In [1]: import numpy as np

In [2]: np.set_printoptions(suppress=True, linewidth=120)

In [3]: rd = lambda a: np.round(a, 2) + 0

In [4]: E = np.loadtxt("a.csv", delimiter=",")

In [5]: E
Out[5]: 
array([[-13.,   0.,   2.,   3.],
       [ -2.,  12.,  -2.,   2.],
       [  0.,   2.,   9.,   0.],
       [  2.,  -1.,   2., -12.]])

In [6]: blk = np.stack([E, 2 * E, E[::-1]])

In [7]: np.einsum("bij,cij->bc", blk, blk)
Out[7]: 
array([[ 576., 1152., -104.],
       [1152., 2304., -208.],
       [-104., -208.,  576.]])

In [8]: rd(np.linalg.norm(blk, axis=(1, 2)))
Out[8]: array([24., 48., 24.])

In [9]: gram = E.T @ E

In [10]: rd(np.linalg.svd(E, compute_uv=False) ** 2)
Out[10]: array([252.96, 140.01, 115.5 ,  67.52])

In [11]: gram
Out[11]: 
array([[177., -26., -18., -67.],
       [-26., 149.,  -8.,  36.],
       [-18.,  -8.,  93., -22.],
       [-67.,  36., -22., 157.]])

In [12]: (E @ E.T).shape
Out[12]: (4, 4)

In [13]: vec = np.array([1, 3, 3, 3])

In [14]: target = gram @ vec

In [15]: target
Out[15]: array([-156.,  505.,  171.,  446.])

In [16]: rd(np.linalg.solve(gram, target))
Out[16]: array([1., 3., 3., 3.])

In [17]: rd(np.linalg.solve(gram, gram[:, 2]))
Out[17]: array([0., 0., 1., 0.])

In [18]: rd(np.linalg.solve(gram.T, gram[2]))
Out[18]: array([0., 0., 1., 0.])

In [19]: rd(np.linalg.solve(gram, -2 * target))
Out[19]: array([-2., -6., -6., -6.])

In [20]: rng = np.random.default_rng(58013)

In [21]: lab = rng.permutation(4)

In [22]: lab
Out[22]: array([3, 2, 0, 1])

In [23]: M2 = E[lab][:, lab]

In [24]: M2
Out[24]: 
array([[-12.,   2.,   2.,  -1.],
       [  0.,   9.,   0.,   2.],
       [  3.,   2., -13.,   0.],
       [  2.,  -2.,  -2.,  12.]])

In [25]: np.diag(M2)
Out[25]: array([-12.,   9., -13.,  12.])

In [26]: rd(np.linalg.det(M2)), rd(np.linalg.det(E[lab]))
Out[26]: (np.float64(16620.0), np.float64(-16620.0))

In [27]: rd(np.linalg.norm(E, 1)), rd(np.linalg.norm(E, np.inf))
Out[27]: (np.float64(17.0), np.float64(18.0))

In [28]: rd(np.linalg.norm(E[3] - E[0]))
Out[28]: np.float64(21.24)

In [29]: rd(np.linalg.norm(E, "nuc"))
Out[29]: np.float64(46.7)

In [30]: E[3] @ E[0]
Out[30]: np.float64(-58.0)

In [31]: M2 = np.array([[0, -2, 0, 1]])

In [32]: J = np.block([[np.zeros((1, 1)), M2], [M2.T, np.zeros((4, 4))]])

In [33]: J
Out[33]: 
array([[ 0.,  0., -2.,  0.,  1.],
       [ 0.,  0.,  0.,  0.,  0.],
       [-2.,  0.,  0.,  0.,  0.],
       [ 0.,  0.,  0.,  0.,  0.],
       [ 1.,  0.,  0.,  0.,  0.]])

In [34]: w1 = np.array([[9, 9], [9, 4], [4, 3], [2, 1], [1, 1]])

In [35]: beta = np.array([1, -1])

In [36]: act = np.maximum(J @ w1 + beta, 0)

In [37]: (act > 0).astype(int)
Out[37]: 
array([[0, 0],
       [1, 0],
       [0, 0],
       [1, 0],
       [1, 1]])

In [38]: act
Out[38]: 
array([[ 0.,  0.],
       [ 1.,  0.],
       [ 0.,  0.],
       [ 1.,  0.],
       [10.,  8.]])

In [39]: cent = np.array([[1, 0, 0], [1, 2, 1]])

In [40]: act @ cent
Out[40]: 
array([[ 0.,  0.,  0.],
       [ 1.,  0.,  0.],
       [ 0.,  0.,  0.],
       [ 1.,  0.,  0.],
       [18., 16.,  8.]])
